In [1]: import numpy as np

In [2]: np.set_printoptions(suppress=True, linewidth=140)

In [3]: K = np.loadtxt("block13.csv", delimiter=",")

In [4]: print(K)
[[  0.   0.   0.   0.   0.   0.]
 [  0.   0.   0.   0.   0.   0.]
 [  0.   0.   0.   0.   0.   0.]
 [ 32. -24. -28.   8.  -6.  -7.]
 [  8. -28.  12.   2.  -7.   3.]
 [  4.   4.  20.   1.   1.   5.]]

In [5]: U, sigma, Vt = np.linalg.svd(K)

In [6]: vecs = Vt[:(sigma > 1e-8).sum()]

In [7]: rng = np.random.default_rng(6170)

In [8]: x0 = K[0] + 3 * K[3] + rng.integers(2) * np.eye(6)[4]

In [9]: print(x0)
[ 96. -72. -84.  24. -17. -21.]

In [10]: print(np.allclose(vecs.T @ vecs @ x0, x0))
False

In [11]: print(np.linalg.matrix_rank(np.vstack([K, x0])))
4

In [12]: F = np.load("arr.npy")

In [13]: print(F.round(2))
[[ 0.6   0.67  0.13  0.13 -0.4 ]
 [ 0.67 -0.11 -0.22 -0.22  0.67]
 [ 0.13 -0.22  0.96 -0.04  0.13]
 [ 0.13 -0.22 -0.04  0.96  0.13]
 [-0.4   0.67  0.13  0.13  0.6 ]]

In [14]: vals, vecs = np.linalg.eigh(F)

In [15]: print(np.round(np.linalg.eigvalsh(F + -2 * np.eye(5)), 2))
[-3. -1. -1. -1. -1.]

In [16]: print(np.round(np.linalg.eigvalsh(F @ F), 2))
[1. 1. 1. 1. 1.]

In [17]: print(np.round(vecs.T @ vecs, 2) + 0)
[[1. 0. 0. 0. 0.]
 [0. 1. 0. 0. 0.]
 [0. 0. 1. 0. 0.]
 [0. 0. 0. 1. 0.]
 [0. 0. 0. 0. 1.]]

In [18]: print(vals.round(2))
[-1.  1.  1.  1.  1.]

In [19]: print(vals.sum(), np.trace(F))
3.0 3.0

In [20]: print(np.unique(vals.round(6) + 0, return_counts=True)[1])
[1 4]

In [21]: Q, vecs = np.linalg.qr(F[:, :1])[0], np.linalg.qr(F[:, 1:])[0]

In [22]: sigma = np.linalg.svd(Q.T @ vecs, compute_uv=False)

In [23]: print(round(float(np.linalg.norm(Q @ Q.T - vecs @ vecs.T, 2)), 2))
1.0

In [24]: print((sigma > 0.9).sum())
0

In [25]: def softmax(z):
    ...:     e = np.exp(z - z.max(axis=-1, keepdims=True))
    ...:     return e / e.sum(axis=-1, keepdims=True)
    ...: 

In [26]: print(np.round(softmax(F[4]), 2))
[0.1  0.29 0.17 0.17 0.27]

In [27]: print(np.round(softmax(F[4] + 5), 2))
[0.1  0.29 0.17 0.17 0.27]

In [28]: att = F @ F.T / np.sqrt(5)

In [29]: print(np.round(softmax(att + np.triu(np.full(att.shape, -np.inf), 1)), 2))
[[1.   0.   0.   0.   0.  ]
 [0.39 0.61 0.   0.   0.  ]
 [0.28 0.28 0.44 0.   0.  ]
 [0.22 0.22 0.22 0.34 0.  ]
 [0.18 0.18 0.18 0.18 0.28]]

In [30]: print(np.round(softmax(att)[4] @ F, 2))
[0.16 0.21 0.19 0.19 0.26]

In [31]: idx = rng.permutation(5)

In [32]: print(idx)
[1 2 4 3 0]

In [33]: B = F[idx][:, idx]

In [34]: print(np.allclose(B, F))
False

In [35]: print(np.all(np.linalg.eigvalsh(F) > 0))
False

In [36]: try:
    ...:     np.linalg.cholesky(F)
    ...: except np.linalg.LinAlgError as e:
    ...:     print(repr(e))
    ...: 
LinAlgError('Matrix is not positive definite')

In [37]: X = np.load("m.npy")

In [38]: print(X)
[[0 4 5 4 4]
 [0 0 2 4 4]
 [0 0 0 0 4]
 [0 0 0 0 4]
 [0 0 0 0 0]]

In [39]: U, sigma, Vt = np.linalg.svd(X)

In [40]: print(sigma.round(2) + 0)
[10.61  4.75  2.42  0.    0.  ]

In [41]: B = U[:, :3] @ np.diag(sigma[:3]) @ Vt[:3]

In [42]: print(round(np.linalg.norm(X - B, 2), 2), round(float(sigma[3]), 2))
0.0 0.0

In [43]: print(np.round(np.abs(X - B).max(), 2))
0.0

In [44]: print(softmax(X[4]))
[0.2 0.2 0.2 0.2 0.2]

In [45]: print(softmax(10 * X[4]))
[0.2 0.2 0.2 0.2 0.2]

In [46]: att = X @ X.T / np.sqrt(5)

In [47]: print(np.round(softmax(att + np.triu(np.full(att.shape, -np.inf), 1)), 2))
[[1.   0.   0.   0.   0.  ]
 [0.94 0.06 0.   0.   0.  ]
 [0.33 0.33 0.33 0.   0.  ]
 [0.25 0.25 0.25 0.25 0.  ]
 [0.2  0.2  0.2  0.2  0.2 ]]

In [48]: print(softmax(att).round(6).argmax(axis=1))
[0 0 0 0 0]

In [49]: idx = rng.permutation(5)

In [50]: print(idx)
[0 3 2 4 1]

In [51]: B = X[idx][:, idx]

In [52]: print(np.allclose(B, X))
False

In [53]: print(np.diag(B))
[0 0 0 0 0]

In [54]: print(B)
[[0 4 5 4 4]
 [0 0 0 4 0]
 [0 0 0 4 0]
 [0 0 0 0 0]
 [0 4 2 4 0]]

In [55]: print(round(float(np.linalg.det(B)), 2), np.round(np.linalg.det(X[idx]), 2))
0.0 0.0

In [56]: print(np.kron(np.eye(2, dtype=int), B))
[[0 4 5 4 4 0 0 0 0 0]
 [0 0 0 4 0 0 0 0 0 0]
 [0 0 0 4 0 0 0 0 0 0]
 [0 0 0 0 0 0 0 0 0 0]
 [0 4 2 4 0 0 0 0 0 0]
 [0 0 0 0 0 0 4 5 4 4]
 [0 0 0 0 0 0 0 0 4 0]
 [0 0 0 0 0 0 0 0 4 0]
 [0 0 0 0 0 0 0 0 0 0]
 [0 0 0 0 0 0 4 2 4 0]]

In [57]: print(np.einsum("ij,ji->", B, B))
0

In [58]: print(round(np.linalg.det(2 * B), 2), np.round(np.linalg.det(B), 2))
0.0 0.0

In [59]: print(np.einsum("ii->", B))
0

In [60]: print(round(np.linalg.eigvals(B).sum().real, 2))
0.0

In [61]: print(np.einsum("ii->", X))
0

In [62]: print(round(np.linalg.det(X.T), 2))
0.0

In [63]: print(np.round(np.linalg.det(2 * X), 2), round(float(np.linalg.det(X)), 2))
0.0 0.0

In [64]: M = np.loadtxt("run12.csv", delimiter=",")

In [65]: print(M.round(2))
[[0.67 0.   0.33 0.   0.  ]
 [0.33 0.33 0.   0.33 0.  ]
 [0.   0.33 0.67 0.   0.  ]
 [0.5  0.   0.   0.5  0.  ]
 [0.5  0.   0.   0.   0.5 ]]

In [66]: # row-stochastic, so 1 is an eigenvalue

In [67]: Q = M.astype(float).copy()

In [68]: for j in range(5):
    ...:     Q[:, j] -= Q[:, :j] @ (Q[:, :j].T @ Q[:, j])
    ...:     Q[:, j] /= np.linalg.norm(Q[:, j])
    ...: 

In [69]: print(Q.round(2))
[[ 0.65 -0.15  0.46 -0.23 -0.54]
 [ 0.32  0.65 -0.62 -0.11 -0.27]
 [ 0.    0.73  0.62  0.11  0.27]
 [ 0.49 -0.11 -0.1   0.84  0.18]
 [ 0.49 -0.11 -0.1  -0.46  0.72]]

In [70]: P = np.triu(np.array([[1, 1, 1, 5, 4],
    ...:     [3, 3, 2, 0, 2],
    ...:     [0, 3, 0, 4, 2],
    ...:     [0, 1, 2, 5, 3],
    ...:     [4, 2, 0, 2, 3]]), 1) + np.eye(5)

In [71]: B = P @ M @ np.linalg.inv(P)

In [72]: print(np.linalg.matrix_rank(B))
5

In [73]: print(np.round(P @ M - M @ P, 2))
[[ 4.83  0.    0.   -1.83 -1.33]
 [ 1.    0.33  0.33 -1.67 -2.  ]
 [ 3.    0.   -0.67 -0.67 -1.  ]
 [ 1.5  -0.5  -0.5  -2.5  -2.  ]
 [ 0.   -0.5  -0.5  -2.5  -2.  ]]

In [74]: print(B.round(2))
[[  5.5   -4.83   5.17 -45.33 115.33]
 [  1.33  -0.33   0.67  -9.    22.  ]
 [  3.    -2.67   3.   -25.    63.33]
 [  2.    -2.     2.   -17.5   46.  ]
 [  0.5   -0.5    0.5   -4.5   12.  ]]
